$ python3 -q
>>> import numpy as np
>>> np.set_printoptions(precision=3, suppress=True, linewidth=100)
>>> rnd = lambda a: np.round(a, 3) + 0
>>> X = np.load("case13.npy")
>>> X
array([[ 3,  4,  5,  6,  7,  8],
       [ 9, 10, 11, 12, 13, 14],
       [15, 16, 17, 18, 19, 20],
       [21, 22, 23, 24, 25, 26]])
>>> r = np.linalg.matrix_rank(X)
>>> r
np.int64(2)
>>> null = np.linalg.svd(X)[2][r:].T
>>> [int(np.linalg.matrix_rank(np.delete(X, i, axis=0))) for i in range(4)]
[2, 2, 2, 2]
>>> null.shape
(6, 4)
>>> np.linalg.matrix_rank(X.T @ X), np.linalg.matrix_rank(X @ X.T)
(np.int64(2), np.int64(2))
>>> np.allclose(X @ null, 0)
True
>>> M2 = np.array([[7, -4, 3],
...     [3, 4, 6],
...     [-2, -3, 8],
...     [3, -7, 4],
...     [-1, 6, 4],
...     [-8, 5, -1]])
>>> np.vstack([X, M2.T]).shape
(7, 6)
>>> np.linalg.matrix_rank(X @ M2)
np.int64(2)
>>> M2.T @ X.T
array([[-30, -18,  -6,   6],
       [ 29,  35,  41,  47],
       [117, 261, 405, 549]])
>>> X @ M2
array([[-30,  29, 117],
       [-18,  35, 261],
       [ -6,  41, 405],
       [  6,  47, 549]])
>>> np.einsum("ij->j", X)
array([48, 52, 56, 60, 64, 68])
>>> np.einsum("ik,kj->ji", X, M2)
array([[-30, -18,  -6,   6],
       [ 29,  35,  41,  47],
       [117, 261, 405, 549]])
>>> U, sig, Vh = np.linalg.svd(X)
>>> np.argmax(sig[:-1] / (sig[1:] + 1e-6)) + 1
np.int64(2)
>>> M2 = U[:, :2] @ np.diag(sig[:2]) @ Vh[:2]
>>> np.linalg.matrix_rank(M2)
np.int64(2)
>>> rnd(np.linalg.norm(X - M2, 2)), rnd(sig[2])
(np.float64(0.0), np.float64(0.0))
>>> np.linalg.matrix_rank(X, rtol=0.05)
np.int64(1)
>>> np.argsort(-np.linalg.norm(X, axis=0).round(6), kind="stable")[:3]
array([5, 4, 3])
>>> np.linalg.matrix_rank(X, rtol=0.1)
np.int64(1)
>>> rnd(np.linalg.norm(X, 2) / np.linalg.norm(X))
np.float64(0.999)
>>> np.linalg.cond(X) > 100
np.True_
>>> [round(float(x), 3) for x in np.linalg.svd(X, compute_uv=False)[:3]]
[78.637, 3.497, 0.0]
>>> np.count_nonzero(X)
np.int64(24)
>>> X[:, 6]
Traceback (most recent call last):
  File "<python-input-31>", line 1, in <module>
    X[:, 6]
    ~^^^^^^
IndexError: index 6 is out of bounds for axis 1 with size 6
>>> rnd(np.linalg.norm(X))
np.float64(78.715)
>>> X.sum(axis=1)
array([ 33,  69, 105, 141])
>>> m1 = np.array([[4.0, -7.0, 3.0], [9.0, 8.0, -2.0], [0.0, 0.0, 0.0]])
>>> # rows and columns are dependent
>>> U, sig, Vh = np.linalg.svd(X)
>>> vecs = Vh[:(sig > 1e-8).sum()]
>>> rng = np.random.default_rng(767)
>>> vec = X[2] + 4 * X[0] + rng.integers(2) * np.eye(6)[1]
>>> vec
array([27., 32., 37., 42., 47., 52.])
>>> rnd(np.linalg.norm(vec - vecs.T @ vecs @ vec))
np.float64(0.0)
>>> rnd(np.diag(vecs.T @ vecs))
array([0.524, 0.295, 0.181, 0.181, 0.295, 0.524])
>>> np.linalg.matrix_rank(np.vstack([X, vec]))
np.int64(2)
>>> W0 = np.array([[0, 0, 0, 0, 0, 0, 0],
...     [0, 0, 0, 0, 1, 0, 1],
...     [0, 0, 0, 0, 0, 0, 0],
...     [0, 0, 0, 0, 0, 0, 0],
...     [0, 1, 0, 0, 0, 0, 1],
...     [0, 0, 0, 0, 0, 0, 0],
...     [0, 1, 0, 0, 1, 0, 0]])
>>> W0
array([[0, 0, 0, 0, 0, 0, 0],
       [0, 0, 0, 0, 1, 0, 1],
       [0, 0, 0, 0, 0, 0, 0],
       [0, 0, 0, 0, 0, 0, 0],
       [0, 1, 0, 0, 0, 0, 1],
       [0, 0, 0, 0, 0, 0, 0],
       [0, 1, 0, 0, 1, 0, 0]])
>>> U, sig, Vh = np.linalg.svd(W0)
>>> vecs = Vh[:(sig > 1e-8).sum()]
>>> vec = W0[4] + -1 * W0[3] + rng.integers(2) * np.eye(7)[6]
>>> vec
array([0., 1., 0., 0., 0., 0., 2.])
>>> np.linalg.matrix_rank(np.vstack([W0, vec]))
np.int64(3)
>>> np.allclose(vecs.T @ vecs @ vec, vec)
True
>>> rnd(np.diag(vecs.T @ vecs))
array([0., 1., 0., 0., 1., 0., 1.])
>>> rnd(vecs.T @ vecs)
array([[0., 0., 0., 0., 0., 0., 0.],
       [0., 1., 0., 0., 0., 0., 0.],
       [0., 0., 0., 0., 0., 0., 0.],
       [0., 0., 0., 0., 0., 0., 0.],
       [0., 0., 0., 0., 1., 0., 0.],
       [0., 0., 0., 0., 0., 0., 0.],
       [0., 0., 0., 0., 0., 0., 1.]])
>>> M2 = np.array([[2, 7], [6, 6]])
>>> data = np.tile(M2, (2, 2))
>>> data
array([[2, 7, 2, 7],
       [6, 6, 6, 6],
       [2, 7, 2, 7],
       [6, 6, 6, 6]])
>>> rnd(np.linalg.norm(data, 2))
np.float64(21.664)
>>> rnd(np.linalg.norm(data, "nuc"))
np.float64(27.203)
>>> rnd(np.linalg.norm(data, axis=0))
array([ 8.944, 13.038,  8.944, 13.038])
>>> r = np.linalg.matrix_rank(data)
>>> r
np.int64(2)
>>> null = np.linalg.svd(data)[2][r:].T
>>> np.linalg.matrix_rank(data.T @ data), np.linalg.matrix_rank(data @ data.T)
(np.int64(2), np.int64(2))
>>> np.allclose(data @ null, 0)
True
>>> [int(np.linalg.matrix_rank(data[:, :j + 1])) for j in range(4)]
[1, 2, 2, 2]
>>> [int(np.linalg.matrix_rank(data[:i])) for i in range(1, len(data) + 1)]
[1, 2, 2, 2]
>>> U, sig, Vh = np.linalg.svd(data)
>>> vecs = Vh[:(sig > 1e-8).sum()]
>>> vec = data[3] + 5 * data[0] + rng.integers(2) * np.eye(4)[1]
>>> vec
array([16., 42., 16., 41.])
>>> rnd(np.linalg.norm(vec - vecs.T @ vecs @ vec))
np.float64(0.707)
>>> K = np.loadtxt("arr.csv", delimiter=",")
>>> K
array([[ 6.,  1., -3.],
       [-2., -6.,  3.],
       [ 0., -1.,  9.]])
>>> M2 = np.linalg.inv(K)
>>> np.allclose(M2, K.T)
False
>>> rnd(np.linalg.slogdet(K)[0])
np.float64(-1.0)
>>> rnd(np.linalg.det(K) * M2)
array([[-51.,  -6., -15.],
       [ 18.,  54., -12.],
       [  2.,   6., -34.]])
>>> rnd(np.linalg.cond(K))
np.float64(2.451)
>>> rnd(M2)
array([[ 0.173,  0.02 ,  0.051],
       [-0.061, -0.184,  0.041],
       [-0.007, -0.02 ,  0.116]])
>>> O, vecs = np.linalg.qr(M2[:, :1])[0], np.linalg.qr(M2[:, 1:])[0]
>>> sig = np.linalg.svd(O.T @ vecs, compute_uv=False)
>>> rnd(np.degrees(np.arccos(sig.clip(0, 1))))
array([53.222])
>>> (sig > 0.9).sum()
np.int64(0)
>>> rnd(sig)
array([0.599])
>>> mat = np.load("m.npy")
>>> mat
array([[ 0.,  3.,  1.,  2.,  2.,  3.,  1., -1.],
       [ 3.,  0.,  0.,  0.,  2.,  3., -1.,  1.],
       [ 0.,  1.,  2.,  1.,  3.,  1.,  1., -2.],
       [ 1.,  3.,  2.,  2.,  1.,  1.,  0.,  0.],
       [ 2.,  0.,  1.,  0.,  0.,  2.,  1.,  0.],
       [ 2.,  0.,  1.,  3.,  3.,  1.,  2.,  1.],
       [ 0.,  0.,  0.,  0.,  0.,  0., -5.,  0.],
       [ 0.,  0.,  0.,  0.,  0.,  0., -5., -4.]])
>>> M2 = mat + rng.integers(-2, 3, (8, 7)) @ rng.integers(-2, 3, (7, 8))
>>> M2
array([[ -4.,   2.,   5.,   4.,   9.,  -9.,   6.,  -3.],
       [ -4.,   0.,  -1.,   5.,  -3.,   0.,   2.,  -1.],
       [ -4.,   2.,  -2.,   7.,   2.,   0.,  -8.,   4.],
       [  1.,  -5.,  -6.,   5.,  -8.,  10.,  -8.,   3.],
       [  1.,  -1.,  -2.,   7.,  -2.,   6.,   4., -12.],
       [  1.,  -1.,  -4.,   6.,  -4.,   2.,   9., -11.],
       [ -5.,  -8.,  -9.,   4.,   8.,   2.,  -7.,  -4.],
       [ -2.,  -4.,   0.,  -2.,  -7.,  -5.,  -8.,   6.]])
>>> np.linalg.matrix_rank(M2 - mat, tol=1e-8)
np.int64(7)
>>> np.abs(M2 - mat).sum(axis=1)
array([37., 26., 32., 48., 33., 37., 42., 33.])
>>> vec = np.array([3, 2, 0, 0, 1, 2, 2, 3])
>>> y = M2 @ vec
>>> beta, lr = np.zeros(8), 1 / np.linalg.norm(M2, 2) ** 2
>>> for i in range(3):
...     beta -= lr * M2.T @ (M2 @ beta - y)
...     if i % 1 == 0: print(i, round(np.linalg.norm(M2 @ beta - y), 3))
... 
0 38.423
1 30.569
2 26.073
>>> rnd(np.linalg.cond(M2))
np.float64(11.831)
>>> A = np.array([[-2, 0, 0, 1, 1, 5, 0],
...     [3, -8, -1, -4, 1, -4, 2],
...     [3, -3, -3, 1, 4, -2, 9],
...     [9, -6, 2, 9, -7, 4, -4],
...     [-6, -7, -4, -6, 2, -2, 5],
...     [-9, -2, 9, 7, 4, -6, 6],
...     [-8, 3, 3, -6, 2, 1, -11]])
>>> rnd(np.sort(np.abs(np.linalg.eigvals(A))))
array([ 4.592,  4.592,  5.576,  8.817,  8.817, 14.218, 15.223])
>>> (A + A.T) / 2
array([[ -2. ,   1.5,   1.5,   5. ,  -2.5,  -2. ,  -4. ],
       [  1.5,  -8. ,  -2. ,  -5. ,  -3. ,  -3. ,   2.5],
       [  1.5,  -2. ,  -3. ,   1.5,   0. ,   3.5,   6. ],
       [  5. ,  -5. ,   1.5,   9. ,  -6.5,   5.5,  -5. ],
       [ -2.5,  -3. ,   0. ,  -6.5,   2. ,   1. ,   3.5],
       [ -2. ,  -3. ,   3.5,   5.5,   1. ,  -6. ,   3.5],
       [ -4. ,   2.5,   6. ,  -5. ,   3.5,   3.5, -11. ]])
>>> np.linalg.matrix_power(A, 2)
array([[ -38,  -23,   43,   36,   13,  -38,   31],
       [ -55,   98,  -31,  -48,    9,   57,  -50],
       [ -93,   30,    7,  -71,   -1,   50, -128],
       [  89,   17,   70,  210,  -58,   87,    3],
       [-109,  109,   -4,  -92,   19,   -5,  -83],
       [  84,  -51,  -63,  -31,  -28,    7,  -33],
       [  47,  -46,  -56,  -10,   35, -103,  194]])
>>> np.trace(A)
np.int64(-19)
>>> np.allclose(A @ A.T, A.T @ A)
False
>>> A.inv()
Traceback (most recent call last):
  File "<python-input-102>", line 1, in <module>
    A.inv()
    ^^^^^
AttributeError: 'numpy.ndarray' object has no attribute 'inv'
>>> (A - A.T) / 2
array([[ 0. , -1.5, -1.5, -4. ,  3.5,  7. ,  4. ],
       [ 1.5,  0. ,  1. ,  1. ,  4. , -1. , -0.5],
       [ 1.5, -1. ,  0. , -0.5,  4. , -5.5,  3. ],
       [ 4. , -1. ,  0.5,  0. , -0.5, -1.5,  1. ],
       [-3.5, -4. , -4. ,  0.5,  0. , -3. ,  1.5],
       [-7. ,  1. ,  5.5,  1.5,  3. ,  0. ,  2.5],
       [-4. ,  0.5, -3. , -1. , -1.5, -2.5,  0. ]])
>>> F = np.loadtxt("out19.csv", delimiter=",")
>>> F
array([[ 0.8,  0. , -1.1,  0.1],
       [-1.1, -0.5,  2.7,  1. ]])
>>> M2 = F / np.linalg.norm(F, axis=1, keepdims=True)
>>> cov = M2 @ M2.T
>>> (cov - 2 * np.eye(2)).round(6).argmax(axis=1)
array([1, 0])
>>> (np.abs(cov) > 0.9).astype(int)
array([[1, 0],
       [0, 1]])
>>> rnd(cov)
array([[ 1.   , -0.881],
       [-0.881,  1.   ]])
>>> np.argwhere(np.triu(np.abs(cov) > 0.95, 1))
array([], shape=(0, 2), dtype=int64)
>>> rnd(cov[0])
array([ 1.   , -0.881])
>>> rnd(np.linalg.norm(M2, axis=1))
array([1., 1.])
